$ python3 -q
>>> import numpy as np
>>> np.set_printoptions(precision=2, suppress=True, linewidth=200, floatmode="fixed")
>>> m1 = np.array([[1, -1, 1, -1, -1, 1, -1, 1],
...     [1, -1, -1, 1, -1, 1, 1, -1],
...     [1, 1, 1, 1, -1, -1, -1, -1],
...     [1, 1, -1, -1, -1, -1, 1, 1],
...     [1, -1, 1, -1, 1, -1, 1, -1],
...     [1, 1, 1, 1, 1, 1, 1, 1],
...     [1, 1, -1, -1, 1, 1, -1, -1]])
>>> vec = np.array([4, -4, -7, -7, 7, 3, 0, 5])
>>> print(m1 @ vec)
[  9  -1 -29   9   7   1  19]
>>> print(m1 @ (2 * vec))
[ 18  -2 -58  18  14   2  38]
>>> print(m1 @ np.ones(8))
[0.00 0.00 0.00 0.00 0.00 8.00 0.00]
>>> print(np.linalg.norm(m1 @ vec) <= np.linalg.norm(m1, 2) * np.linalg.norm(vec) + 1e-9)
True
>>> print(m1 @ np.eye(8)[5])
[ 1.00  1.00 -1.00 -1.00 -1.00  1.00  1.00]
>>> A2 = m1 / np.linalg.norm(m1, axis=1)
Traceback (most recent call last):
  File "<python-input-9>", line 1, in <module>
    A2 = m1 / np.linalg.norm(m1, axis=1)
         ~~~^~~~~~~~~~~~~~~~~~~~~~~~~~~~
ValueError: operands could not be broadcast together with shapes (7,8) (7,) 
>>> A2 = m1 / np.linalg.norm(m1, axis=1, keepdims=True)
>>> cov = A2 @ A2.T
>>> print(cov[6].round(2) + 0)
[0.00 0.00 0.00 0.00 0.00 0.00 1.00]
>>> print((np.abs(cov) > 0.9).astype(int))
[[1 0 0 0 0 0 0]
 [0 1 0 0 0 0 0]
 [0 0 1 0 0 0 0]
 [0 0 0 1 0 0 0]
 [0 0 0 0 1 0 0]
 [0 0 0 0 0 1 0]
 [0 0 0 0 0 0 1]]
>>> f = np.array([3, 3])
>>> print(np.cross(m1[4, :3], m1[0, :3]))
[0 0 0]
>>> print(np.polyval(f, m1[4]))
[6 0 6 0 6 0 6 0]
>>> print(np.correlate(m1[4], m1[0], "full"))
[ 1 -2  3 -4  3 -2  1  0 -1  2 -3  4 -3  2 -1]
>>> print(np.convolve(m1[4], f))
[ 3  0  0  0  0  0  0  0 -3]
>>> t3 = np.stack([m1, 2 * m1, m1[::-1]])
>>> print(np.linalg.norm(t3, axis=(1, 2)))
[ 7.48 14.97  7.48]
>>> mat = np.loadtxt("block5.csv", delimiter=",")
>>> print(mat)
[[-1.00 -1.00  0.00 -3.00 -2.00  0.00  1.00  0.00 -1.00 -1.00 -3.00  1.00 -2.00]
 [ 0.00  0.00  1.00 -2.00 -1.00  1.00  2.00  1.00  0.00  0.00 -2.00  2.00 -1.00]
 [-2.00 -2.00 -1.00 -4.00 -3.00 -1.00  0.00 -1.00 -2.00 -2.00 -4.00  0.00 -3.00]
 [ 2.00  2.00  3.00  0.00  1.00  3.00  4.00  3.00  2.00  2.00  0.00  4.00  1.00]
 [ 2.00  2.00  3.00  0.00  1.00  3.00  4.00  3.00  2.00  2.00  0.00  4.00  1.00]
 [ 0.00  0.00  1.00 -2.00 -1.00  1.00  2.00  1.00  0.00  0.00 -2.00  2.00 -1.00]
 [-1.00 -1.00  0.00 -3.00 -2.00  0.00  1.00  0.00 -1.00 -1.00 -3.00  1.00 -2.00]
 [ 1.00  1.00  2.00 -1.00  0.00  2.00  3.00  2.00  1.00  1.00 -1.00  3.00  0.00]
 [-1.00 -1.00  0.00 -3.00 -2.00  0.00  1.00  0.00 -1.00 -1.00 -3.00  1.00 -2.00]
 [-3.00 -3.00 -2.00 -5.00 -4.00 -2.00 -1.00 -2.00 -3.00 -3.00 -5.00 -1.00 -4.00]
 [ 0.00  0.00  1.00 -2.00 -1.00  1.00  2.00  1.00  0.00  0.00 -2.00  2.00 -1.00]
 [-3.00 -3.00 -2.00 -5.00 -4.00 -2.00 -1.00 -2.00 -3.00 -3.00 -5.00 -1.00 -4.00]
 [-1.00 -1.00  0.00 -3.00 -2.00  0.00  1.00  0.00 -1.00 -1.00 -3.00  1.00 -2.00]
 [-3.00 -3.00 -2.00 -5.00 -4.00 -2.00 -1.00 -2.00 -3.00 -3.00 -5.00 -1.00 -4.00]]
>>> U, sigma, Vt = np.linalg.svd(mat)
>>> evecs = Vt[:(sigma > 1e-8).sum()]
>>> rng = np.random.default_rng(253)
>>> vec = mat[2] + -3 * mat[7] + rng.integers(2) * np.eye(13)[10]
>>> print(vec)
[-5.00 -5.00 -7.00 -1.00 -3.00 -7.00 -9.00 -7.00 -5.00 -5.00  0.00 -9.00 -3.00]
>>> print(np.round(np.linalg.norm(vec - evecs.T @ evecs @ vec), 2))
0.85
>>> print(np.diag(evecs.T @ evecs))
[0.08 0.08 0.12 0.28 0.13 0.12 0.25 0.12 0.08 0.08 0.28 0.25 0.13]
